$ python -q
>>> import numpy as np
>>> np.set_printoptions(precision=2, suppress=True, linewidth=100, sign=" ")
>>> tidy = lambda a: np.round(a, 2) + 0
>>> K = np.array([[0, 1, -1, -3, -3, -3, 1],
...     [-3, 1, 3, 3, 0, -3, 3],
...     [3, 0, -1, 0, 3, -1, -1],
...     [-1, 2, -3, 0, 3, -2, 0]])
>>> K[-1] = K[0] + -1 * K[1]
>>> print(K)
[[ 0  1 -1 -3 -3 -3  1]
 [-3  1  3  3  0 -3  3]
 [ 3  0 -1  0  3 -1 -1]
 [ 3  0 -4 -6 -3  0 -2]]
>>> # rows and columns are dependent
>>> M2 = np.array([[1, 1, 1],
...     [2, 1, 0],
...     [3, 2, 0],
...     [3, 0, 3],
...     [1, 3, 0],
...     [3, 2, 0],
...     [2, 2, 3]])
>>> print(K @ M2)
[[-20 -14  -6]
 [ 14   4  15]
 [ -2   6   0]
 [-34 -18 -21]]
>>> print(np.einsum("ik,kj->ji", K, M2))
[[-20  14  -2 -34]
 [-14   4   6 -18]
 [ -6  15   0 -21]]
>>> r = np.linalg.matrix_rank(K)
>>> print(r)
3
>>> ns = np.linalg.svd(K)[2][r:].T
>>> print(tidy(K @ ns))
[[ 0.  0.  0.  0.]
 [ 0.  0.  0.  0.]
 [ 0.  0.  0.  0.]
 [ 0.  0.  0.  0.]]
>>> print(np.allclose(K @ ns, 0))
True
>>> print(np.linalg.matrix_rank(K.T @ K), np.linalg.matrix_rank(K @ K.T))
3 3
>>> print([int(np.linalg.matrix_rank(K[:, :j + 1])) for j in range(7)])
[1, 2, 3, 3, 3, 3, 3]
>>> print([int(np.linalg.matrix_rank(K[:i])) for i in range(1, len(K) + 1)])
[1, 2, 3, 3]
>>> data = np.loadtxt("arr.csv", delimiter=",")
>>> print(data)
[[  5.47  -0.05   0.    -0.13  -1.41]
 [ -3.74   0.04   0.01  -0.07   0.68]
 [ -7.34  -0.14  -0.02  -0.5   -3.43]
 [ -4.2    0.05   0.    -1.01  -3.96]
 [  0.51   0.02  -0.03   0.1   -1.73]
 [  1.7    0.12   0.01  -0.27   2.16]
 [  0.47   0.05  -0.02   0.06   2.53]
 [-14.89   0.15   0.     0.38   1.69]
 [ -2.2    0.    -0.01   1.    -1.42]
 [ -2.8    0.    -0.02   0.13  -1.05]
 [ -8.1   -0.03   0.02  -0.44  -1.81]
 [  6.58   0.02  -0.02   0.38  -0.44]
 [  4.04  -0.05   0.02   0.41  -1.17]
 [  0.3   -0.01   0.01  -0.74  -2.13]
 [-12.07  -0.02  -0.01   0.04  -1.11]
 [ 15.16  -0.01   0.01   0.44  -4.67]
 [-13.68  -0.08   0.01  -0.15  -0.32]
 [ -7.4    0.05   0.02  -0.05  -1.26]
 [  0.9    0.05   0.     0.38  -2.78]
 [ 13.53   0.13   0.02   0.09   2.01]
 [ -6.26   0.11   0.     0.06  -2.12]
 [  6.12  -0.04   0.01   0.49   1.12]
 [-10.53   0.02   0.     0.02  -0.94]
 [ 12.04  -0.04   0.01   0.08   1.51]
 [ 13.98  -0.13  -0.02  -0.19  -0.19]
 [ -7.12   0.14   0.01  -0.99   3.79]
 [ -4.86   0.     0.    -0.18  -1.64]
 [ -8.29   0.09   0.     0.16  -2.04]
 [ 10.11  -0.09  -0.02  -0.15   0.03]
 [-15.94   0.04   0.02  -0.48   5.02]
 [-29.84   0.13   0.    -0.97   1.24]
 [ -2.46  -0.08  -0.02   0.71   0.37]
 [  4.38  -0.01  -0.02  -0.01   2.22]
 [ 19.68  -0.04   0.01   0.15   0.47]]
>>> # column 0 dominates
>>> G = np.cov(data, rowvar=False)
>>> print(tidy(G))
[[107.45  -0.29  -0.01   1.77  -2.01]
 [ -0.29   0.01   0.    -0.01   0.05]
 [ -0.01   0.     0.     0.     0.  ]
 [  1.77  -0.01   0.     0.21  -0.11]
 [ -2.01   0.05   0.    -0.11   4.68]]
>>> print(tidy(np.corrcoef(data[:, 2], data[:, 0])[0, 1]))
-0.07
>>> X = np.array([[0, 0, 0, 0, 0, 0, 0],
...     [1, 3, 0, 0, 0, 0, 0],
...     [0, 1, 0, 0, 0, 0, 0],
...     [2, 1, 2, 3, 0, 0, 0],
...     [3, 2, 2, 0, 2, 0, 0],
...     [2, 3, 0, 2, 0, 1, 0],
...     [3, 2, 1, 3, 2, 0, 0]])
>>> # triangular: eigenvalues sit on the diagonal
>>> x = np.array([-1, -2, 0, 2, -1, -1, 1])
>>> h = np.maximum(X @ x, 0)
>>> print(h)
[ 0  0  0  2  0  0  0]
>>> print(X.T @ h)
[ 4  2  4  6  0  0  0]
>>> r = np.linalg.matrix_rank(X)
>>> print(r)
6
>>> ns = np.linalg.svd(X)[2][r:].T
>>> print([int(np.linalg.matrix_rank(X[:, :j + 1])) for j in range(7)])
[1, 2, 3, 4, 5, 6, 6]
>>> print(ns[:, 0] / ns[np.abs(ns[:, 0]).round(6).argmax(), 0])
[ 0.  0.  0.  0.  0.  0.  1.]
>>> print(X @ ns)
[[ 0.]
 [ 0.]
 [ 0.]
 [ 0.]
 [ 0.]
 [ 0.]
 [ 0.]]
>>> print(np.linalg.matrix_rank(X.T @ X), np.linalg.matrix_rank(X @ X.T))
6 6
>>> print([int(np.linalg.matrix_rank(X[:i])) for i in range(1, len(X) + 1)])
[0, 1, 2, 3, 4, 5, 6]
>>> try:
...     np.linalg.inv(X)
... except np.linalg.LinAlgError as e:
...     print(e)
... 
Singular matrix
>>> print([int(np.linalg.matrix_rank(np.linalg.matrix_power(X, p))) for p in range(1, 8)])
[6, 5, 4, 4, 4, 4, 4]
>>> print(tidy(np.sort(np.linalg.eigvals(X))))
[ 0.  0.  0.  1.  2.  3.  3.]
>>> J = np.loadtxt("mat.csv", delimiter=",")
>>> print(J)
[[-1. -1. -1. -3. -3. -3. -1.]
 [ 4.  4.  4.  2.  2.  2.  4.]
 [ 0.  0.  0. -2. -2. -2.  0.]
 [ 1.  1.  1. -1. -1. -1.  1.]]
>>> # column 1 repeats column 0
>>> M2 = J / np.sqrt((J ** 2).mean(axis=1, keepdims=True))
>>> print(tidy(J - J.mean(axis=1, keepdims=True)))
[[ 0.86  0.86  0.86 -1.14 -1.14 -1.14  0.86]
 [ 0.86  0.86  0.86 -1.14 -1.14 -1.14  0.86]
 [ 0.86  0.86  0.86 -1.14 -1.14 -1.14  0.86]
 [ 0.86  0.86  0.86 -1.14 -1.14 -1.14  0.86]]
>>> print(tidy(np.linalg.norm(M2, axis=1)))
[ 2.65  2.65  2.65  2.65]
>>> print(tidy(M2[1]))
[ 1.21  1.21  1.21  0.61  0.61  0.61  1.21]
>>> print(np.linalg.cond(J) > 100)
True
>>> print([round(float(x), 2) for x in np.linalg.svd(J, compute_uv=False)[:3]])
[9.94, 5.22, 0.0]
>>> print(np.argsort(-np.linalg.norm(J, axis=0).round(6), kind="stable")[:3])
[ 0  1  2]
>>> print(np.linalg.matrix_rank(J, rtol=0.1))
2
>>> u = np.array([0, 0, 2])
>>> print(np.correlate(J[0], J[3], "full"))
[-1.  0.  1.  0.  1.  2.  5.  2. -3. -8. -7. -4. -1.]
>>> print(np.convolve(J[0], u))
[ 0.  0. -2. -2. -2. -6. -6. -6. -2.]
>>> print(np.cross(J[0, :3], J[3, :3]))
[ 0.  0.  0.]
>>> print(np.polyval(u, J[0]))
[ 2.  2.  2.  2.  2.  2.  2.]
>>> Uu, sigma, Vh = np.linalg.svd(J)
>>> vecs = Vh[:(sigma > 1e-8).sum()]
>>> rng = np.random.default_rng(37217)
>>> x = J[0] + -2 * J[2] + rng.integers(2) * np.eye(7)[3]
>>> print(x)
[-1. -1. -1.  1.  1.  1. -1.]
>>> print(np.linalg.matrix_rank(np.vstack([J, x])))
2
>>> print(tidy(np.linalg.norm(x - vecs.T @ vecs @ x)))
0.0
>>> print(np.allclose(vecs.T @ vecs @ x, x))
True
>>> r = np.linalg.matrix_rank(J)
>>> print(r)
2
>>> ns = np.linalg.svd(J)[2][r:].T
>>> print([int(np.linalg.matrix_rank(J[:i])) for i in range(1, len(J) + 1)])
[1, 2, 2, 2]
>>> print(ns.shape)
(7, 5)
>>> print(np.linalg.matrix_rank(J.T @ J), np.linalg.matrix_rank(J @ J.T))
2 2
>>> print(np.allclose(J @ ns, 0))
True
>>> W0, _ = np.linalg.qr(np.array([[0.5, 1.9, 2.0, -0.8, 0.4, 1.3, 0.8],
...     [1.1, 0.2, -0.5, -0.4, -0.3, 0.4, 0.3],
...     [-0.5, 0.8, 0.4, -1.5, 0.5, -0.6, -0.3],
...     [1.5, 0.9, 0.2, 0.0, 2.3, 0.0, 2.6],
...     [1.3, -1.1, 0.6, 2.0, -0.1, -0.4, -0.7],
...     [1.4, -1.5, 0.7, -0.7, 0.6, -0.5, -0.3],
...     [0.1, -0.1, -0.7, 0.4, -0.7, 1.5, 0.9]]))
>>> print(tidy(W0))
[[-0.18  0.69 -0.56  0.08  0.34 -0.19 -0.1 ]
 [-0.4   0.14  0.48 -0.26  0.57  0.43 -0.09]
 [ 0.18  0.25 -0.15 -0.44 -0.13  0.33  0.76]
 [-0.54  0.41  0.33  0.04 -0.64 -0.12  0.02]
 [-0.47 -0.3  -0.26  0.61  0.08  0.3   0.39]
 [-0.51 -0.43 -0.36 -0.6  -0.03 -0.26 -0.04]
 [-0.04 -0.03  0.35  0.09  0.34 -0.7   0.5 ]]
>>> W1 = np.array([[9, 5, 0],
...     [5, 3, 2],
...     [6, 0, 4],
...     [6, 3, 5],
...     [6, 9, 4],
...     [7, 1, 8],
...     [3, 4, 0]])
>>> beta = np.array([3, 2, 0])
>>> H = np.maximum(W0 @ W1 + beta, 0)
>>> print(tidy((H > 0).mean(axis=0)))
[ 0.71  0.71  0.29]
>>> basis = np.array([[-2, 1, 0], [2, 0, 0], [-1, 1, -2]])
>>> print(W1 @ basis)
[[ -8   9   0]
 [ -6   7  -4]
 [-16  10  -8]
 [-11  11 -10]
 [  2  10  -8]
 [-20  15 -16]
 [  2   3   0]]
>>> G = W0.T @ W0
>>> print(tidy(np.trace(G)), tidy((W0 ** 2).sum()))
7.0 7.0
>>> W0[7]
Traceback (most recent call last):
  File "<python-input-82>", line 1, in <module>
    W0[7]
    ~~^^^
IndexError: index 7 is out of bounds for axis 0 with size 7
>>> np.zeros(7, 7)
Traceback (most recent call last):
  File "<python-input-83>", line 1, in <module>
    np.zeros(7, 7)
    ~~~~~~~~^^^^^^
TypeError: Cannot interpret '7' as a data type
>>> print(tidy(np.abs(W0).max()))
0.76
>>> idx = rng.permutation(7)
>>> print(idx)
[ 0  4  1  3  5  2  6]
>>> M2 = W0[idx][:, idx]
>>> print(np.allclose(M2, W0))
False
>>> print(tidy(np.sort(np.abs(np.linalg.eigvals(M2)))))
[ 1.  1.  1.  1.  1.  1.  1.]
>>> print(tidy(M2))
[[-0.18  0.34  0.69  0.08 -0.19 -0.56 -0.1 ]
 [-0.47  0.08 -0.3   0.61  0.3  -0.26  0.39]
 [-0.4   0.57  0.14 -0.26  0.43  0.48 -0.09]
 [-0.54 -0.64  0.41  0.04 -0.12  0.33  0.02]
 [-0.51 -0.03 -0.43 -0.6  -0.26 -0.36 -0.04]
 [ 0.18 -0.13  0.25 -0.44  0.33 -0.15  0.76]
 [-0.04  0.34 -0.03  0.09 -0.7   0.35  0.5 ]]
>>> print(tidy(np.linalg.det(M2)), tidy(np.linalg.det(W0[idx])))
1.0 -1.0
>>> print(tidy(np.diag(M2)))
[-0.18  0.08  0.14  0.04 -0.26 -0.15  0.5 ]
>>> mat = np.loadtxt("sample9.csv", delimiter=",")
>>> print(mat)
[[-0.54 -0.15  0.  ]
 [-0.54 -0.16  0.  ]
 [ 1.    0.7   0.  ]
 [-0.24 -0.01  0.  ]
 [-0.4  -0.1   0.  ]
 [ 0.45  0.07  0.  ]
 [ 0.69  0.19  0.  ]
 [-0.96 -0.35  0.  ]
 [-0.89 -0.34  0.  ]
 [-0.77 -0.24  0.  ]
 [-0.65 -0.16  0.  ]
 [ 0.4   0.08  0.  ]
 [ 0.54  0.07  0.  ]
 [-0.97 -0.41  0.  ]
 [-0.79 -0.24  0.  ]
 [-1.   -0.65  0.  ]
 [-1.   -0.71  0.  ]
 [ 0.95  0.35  0.  ]
 [ 0.97  0.4   0.  ]
 [ 0.91  0.34  0.  ]
 [ 0.91  0.31  0.  ]
 [ 0.81  0.27  0.  ]
 [ 0.87  0.28  0.  ]
 [-0.92 -0.36  0.  ]
 [ 1.    0.68  0.  ]
 [ 0.99  0.49  0.  ]]
>>> # looks like rank 2
>>> print(np.linalg.matrix_rank(mat, rtol=0.1))
2
>>> print(np.linalg.cond(mat) > 100)
True
